% python3 -q
>>> import numpy as np
>>> np.set_printoptions(precision=2, suppress=True, linewidth=200)
>>> F = np.load("a.npy")
>>> F
array([[ 1.84, -2.02, -1.  , -0.64,  0.35],
       [-0.25, -0.42, -1.14, -0.6 ,  2.66],
       [-1.37,  1.78,  1.26,  0.75, -1.35],
       [ 0.63,  0.03,  0.99,  0.5 , -2.71],
       [ 2.04, -1.9 , -0.5 , -0.37, -0.92],
       [ 0.82, -0.17,  0.9 ,  0.44, -2.7 ],
       [-0.81,  1.36,  1.33,  0.76, -2.04],
       [-1.59,  1.09, -0.34, -0.1 ,  2.27],
       [-1.98,  1.71,  0.22,  0.22,  1.44],
       [-1.6 ,  1.92,  1.17,  0.72, -0.94],
       [-0.65, -0.01, -0.98, -0.5 ,  2.71],
       [ 1.85, -2.02, -1.  , -0.64,  0.33],
       [ 1.52, -0.99,  0.42,  0.15, -2.35],
       [-1.23,  0.63, -0.65, -0.29,  2.57],
       [ 1.66, -1.95, -1.14, -0.7 ,  0.81],
       [-1.94,  1.63,  0.14,  0.18,  1.59],
       [-1.79,  1.38, -0.11,  0.03,  1.97],
       [-0.03,  0.68,  1.22,  0.66, -2.57],
       [ 1.93, -1.62, -0.12, -0.17, -1.62],
       [ 2.  , -1.76, -0.29, -0.26, -1.32]])
>>> # rank 2
>>> Xc = F - F.mean(axis=0)
>>> V = np.linalg.svd(Xc)[2][:2]
>>> other = Xc - Xc @ V.T @ V
>>> np.round(np.cov(Xc @ V.T, rowvar=False), 2) + 0
array([[5.52, 0.  ],
       [0.  , 3.94]])
>>> (Xc @ V.T).std(axis=0)
array([2.29, 1.94])
>>> Uu, s, Vh = np.linalg.svd(F)
>>> np.argmax(s[:-1] / (s[1:] + 1e-6)) + 1
np.int64(2)
>>> other = Uu[:, :2] @ np.diag(s[:2]) @ Vh[:2]
>>> round(np.linalg.norm(F - other) / np.linalg.norm(F), 2)
np.float64(0.0)
>>> other
array([[ 1.84, -2.02, -1.  , -0.64,  0.35],
       [-0.25, -0.42, -1.14, -0.6 ,  2.66],
       [-1.37,  1.78,  1.26,  0.75, -1.35],
       [ 0.63,  0.03,  0.99,  0.5 , -2.71],
       [ 2.04, -1.9 , -0.5 , -0.37, -0.92],
       [ 0.82, -0.17,  0.9 ,  0.44, -2.7 ],
       [-0.81,  1.36,  1.33,  0.76, -2.04],
       [-1.59,  1.09, -0.34, -0.1 ,  2.27],
       [-1.98,  1.71,  0.22,  0.22,  1.44],
       [-1.6 ,  1.92,  1.17,  0.72, -0.94],
       [-0.65, -0.01, -0.98, -0.5 ,  2.71],
       [ 1.85, -2.02, -1.  , -0.64,  0.33],
       [ 1.52, -0.99,  0.42,  0.15, -2.35],
       [-1.23,  0.63, -0.65, -0.29,  2.57],
       [ 1.66, -1.95, -1.14, -0.7 ,  0.81],
       [-1.94,  1.63,  0.14,  0.18,  1.59],
       [-1.79,  1.38, -0.11,  0.03,  1.97],
       [-0.03,  0.68,  1.22,  0.66, -2.57],
       [ 1.93, -1.62, -0.12, -0.17, -1.62],
       [ 2.  , -1.76, -0.29, -0.26, -1.32]])
>>> np.linalg.matrix_rank(other)
np.int64(2)
>>> Xc = F - F.mean(axis=0)
>>> Uu, s, Vh = np.linalg.svd(Xc, full_matrices=False)
>>> Vh[0] * np.sign(Vh[0, np.abs(Vh[0]).argmax()])
array([-0.6 ,  0.46, -0.04,  0.01,  0.66])
>>> np.abs(Vh[0]).argmax()
np.int64(4)
>>> np.round(Xc.mean(axis=0), 2) + 0
array([0., 0., 0., 0., 0.])
>>> np.searchsorted(np.cumsum(s ** 2) / (s ** 2).sum(), 0.9) + 1
np.int64(2)
>>> W0 = np.diag(5 * np.array([-1, -5, 3, -2, 0])) + np.array([[0, 1, 2, -1, 0],
...     [1, 1, 1, -2, 1],
...     [-2, 2, 1, 1, 0],
...     [1, 2, 1, -2, 0],
...     [2, 2, 2, 0, 2]])
>>> W0
array([[ -5,   1,   2,  -1,   0],
       [  1, -24,   1,  -2,   1],
       [ -2,   2,  16,   1,   0],
       [  1,   2,   1, -12,   0],
       [  2,   2,   2,   0,   2]])
>>> w, V = np.linalg.eig(W0)
>>> w
array([ 15.91, -23.85,   2.07,  -4.97, -12.16])
>>> np.sort(np.linalg.eigvals(W0.T))
array([-23.85, -12.16,  -4.97,   2.07,  15.91])
>>> np.sort(np.linalg.eigvals(W0 @ W0))
array([  4.29,  24.67, 147.86, 253.13, 569.06])
>>> round(float(np.linalg.det(W0[::-1])), 2)
-47474.0
>>> np.poly(W0)
array([     1.,     23.,   -235.,  -5641., -10452.,  47474.])
>>> hat = np.triu(np.array([[-2, -1, 0, 2, 2],
...     [2, -1, 1, -2, 1],
...     [-2, -1, 2, -2, 1],
...     [0, -2, -2, 0, 0],
...     [-2, 1, 1, 2, 0]]), 1) + np.eye(5)
>>> other = hat @ W0 @ np.linalg.inv(hat)
>>> other
array([[  0.,  33., -26.,  -9.,  -4.],
       [ -1., -25.,  42.,  59., -12.],
       [ -2.,  -2.,  18.,  61., -10.],
       [  1.,   3.,  -2., -12.,  -3.],
       [  2.,   4.,  -2.,   0.,  -4.]])
>>> hat @ W0 - W0 @ hat
array([[  5.,  27.,   4.,  -6.,  10.],
       [ -2.,   1.,  40., -23.,  23.],
       [  0.,  -4.,  -2.,  64., -12.],
       [  0.,   1.,  -2.,   4.,  -5.],
       [  0.,   2.,  -2.,   4.,  -8.]])
>>> round(np.linalg.det(other), 2)
np.float64(-47474.0)
>>> np.linalg.matrix_rank(other)
np.int64(5)
>>> M = np.tril(np.array([[0, 3, 2, 3], [3, 1, 2, 0], [2, 2, 2, 0], [0, 2, 1, 2]]), -1) + np.eye(4, dtype=int)
>>> M
array([[1, 0, 0, 0],
       [3, 1, 0, 0],
       [2, 2, 1, 0],
       [0, 2, 1, 1]])
>>> other = M[0, 0] * M[1:] - np.outer(M[1:, 0], M[0])
>>> other
array([[0, 1, 0, 0],
       [0, 2, 1, 0],
       [0, 2, 1, 1]])
>>> M[:, 0] / M[0, 0]
array([1., 3., 2., 0.])
>>> np.linalg.matrix_rank(other), np.linalg.matrix_rank(M)
(np.int64(3), np.int64(4))
>>> X = np.load("m.npy")
>>> X
array([[-0.57,  1.14],
       [-0.39,  0.78],
       [ 0.27, -0.54],
       [-0.12,  0.24],
       [-0.18,  0.36]])
>>> X @ np.linalg.pinv(X) @ X
array([[-0.57,  1.14],
       [-0.39,  0.78],
       [ 0.27, -0.54],
       [-0.12,  0.24],
       [-0.18,  0.36]])
>>> np.abs(np.diag(np.linalg.qr(X)[1])) > 1e-9
array([ True, False])
>>> np.argsort(-np.linalg.norm(X, axis=0).round(6), kind="stable")[:3]
array([1, 0])
>>> np.linalg.cond(X) > 100
np.True_
>>> np.linalg.matrix_rank(X, rtol=0.1)
np.int64(1)
>>> round(float(np.linalg.norm(X, 2) / np.linalg.norm(X)), 2)
1.0
